% ipython --no-banner

In [1]: import numpy as np

In [2]: import numpy.linalg as la

In [3]: np.set_printoptions(suppress=True, linewidth=120)

In [4]: K = np.load("dump.npy")

In [5]: K
Out[5]: 
array([[-0.82,  1.54, -0.1 ,  3.58,  3.25,  0.35],
       [ 0.07,  0.91, -0.35,  0.36,  0.3 ,  2.4 ],
       [ 4.26,  0.28,  2.22, -1.17, -3.57,  2.71],
       [ 0.43, -1.61,  0.13, -2.92, -2.53, -1.41]])

In [6]: round(float(la.norm(K, 2) / la.norm(K)), 3)
Out[6]: 0.819

In [7]: la.cond(K) > 100
Out[7]: np.True_

In [8]: rng = np.random.default_rng(63)

In [9]: out = K + rng.integers(-2, 3, (4, 3)) @ rng.integers(-2, 3, (3, 6))

In [10]: out.round(3)
Out[10]: 
array([[-2.82, -2.46,  1.9 ,  1.58,  7.25, -1.65],
       [-3.93,  6.91, -6.35,  0.36, -9.7 ,  4.4 ],
       [ 5.26,  2.28,  1.22, -0.17, -5.57,  3.71],
       [ 1.43,  5.39,  0.13,  0.08, -7.53,  0.59]])

In [11]: np.round(la.svd(out - K, compute_uv=False), 3) + 0
Out[11]: array([17.087,  6.544,  2.285,  0.   ])

In [12]: u = np.array([-2, -3, -1])

In [13]: np.round(np.correlate(out[0], out[3], "full"), 3)
Out[13]: array([ -1.664,  19.783,  19.419, -13.938, -22.987, -72.485,  19.933,  12.044,  41.122,   1.474,  -2.359])

In [14]: np.round(np.cross(out[0, :3], out[3, :3]), 3)
Out[14]: array([-10.561,   3.084, -11.682])

In [15]: arr = np.array([[3.0, 1.0, 1.0, 1.0],
    ...:     [1.0, 3.0, 1.0, 1.0],
    ...:     [1.0, 1.0, 3.0, 1.0],
    ...:     [1.0, 1.0, 1.0, 3.0]])

In [16]: out = np.array([[-2, -2], [2, 3], [0, 3], [-2, 3]])

In [17]: np.vstack([arr, out.T]).shape
Out[17]: (6, 4)

In [18]: np.einsum("ij->j", arr)
Out[18]: array([6., 6., 6., 6.])

In [19]: arr @ out
Out[19]: 
array([[-6.,  3.],
       [ 2., 13.],
       [-2., 13.],
       [-6., 13.]])

In [20]: la.matrix_rank(np.vstack([arr, out.T]))
Out[20]: np.int64(4)

In [21]: out = arr[0, 0] * arr[1:] - np.outer(arr[1:, 0], arr[0])

In [22]: out
Out[22]: 
array([[0., 8., 2., 2.],
       [0., 2., 8., 2.],
       [0., 2., 2., 8.]])

In [23]: np.flatnonzero(~out.round(6).any(axis=1))
Out[23]: array([], dtype=int64)

In [24]: data = np.array([[0, 0, 2, 1, 3, 3, 0],
    ...:     [3, 3, 0, 2, 2, 1, 3],
    ...:     [0, 2, 2, 2, 2, 0, 0],
    ...:     [1, 2, 0, 0, 2, 3, 1],
    ...:     [1, 0, 3, 1, 0, 0, 2],
    ...:     [3, 0, 2, 1, 1, 2, 0],
    ...:     [0, 2, 1, 3, 2, 3, 1],
    ...:     [0, 1, 0, 0, 0, 1, 2]])

In [25]: data
Out[25]: 
array([[0, 0, 2, 1, 3, 3, 0],
       [3, 3, 0, 2, 2, 1, 3],
       [0, 2, 2, 2, 2, 0, 0],
       [1, 2, 0, 0, 2, 3, 1],
       [1, 0, 3, 1, 0, 0, 2],
       [3, 0, 2, 1, 1, 2, 0],
       [0, 2, 1, 3, 2, 3, 1],
       [0, 1, 0, 0, 0, 1, 2]])

In [26]: x0 = np.array([-3, -1, 1, -1, -2, -2, -2])

In [27]: y = data @ x0

In [28]: np.round(la.solve(data.T @ data, data.T @ y), 3)
Out[28]: array([-3., -1.,  1., -1., -2., -2., -2.])

In [29]: np.round(la.lstsq(data, y)[0], 3)
Out[29]: array([-3., -1.,  1., -1., -2., -2., -2.])

In [30]: y = y + 0.1 * rng.normal(size=8)

In [31]: y.round(3)
Out[31]: array([-11.025, -26.006,  -5.883, -17.037,  -4.989, -13.994, -15.831,  -6.97 ])

In [32]: b, *_ = la.lstsq(data, y)

In [33]: round(float(la.norm(y - data @ b)), 3)
Out[33]: 0.033

In [34]: b.round()
Out[34]: array([-3., -1.,  1., -1., -2., -2., -2.])

In [35]: np.round(data.T @ (y - data @ b), 3) + 0
Out[35]: array([0., 0., 0., 0., 0., 0., 0.])
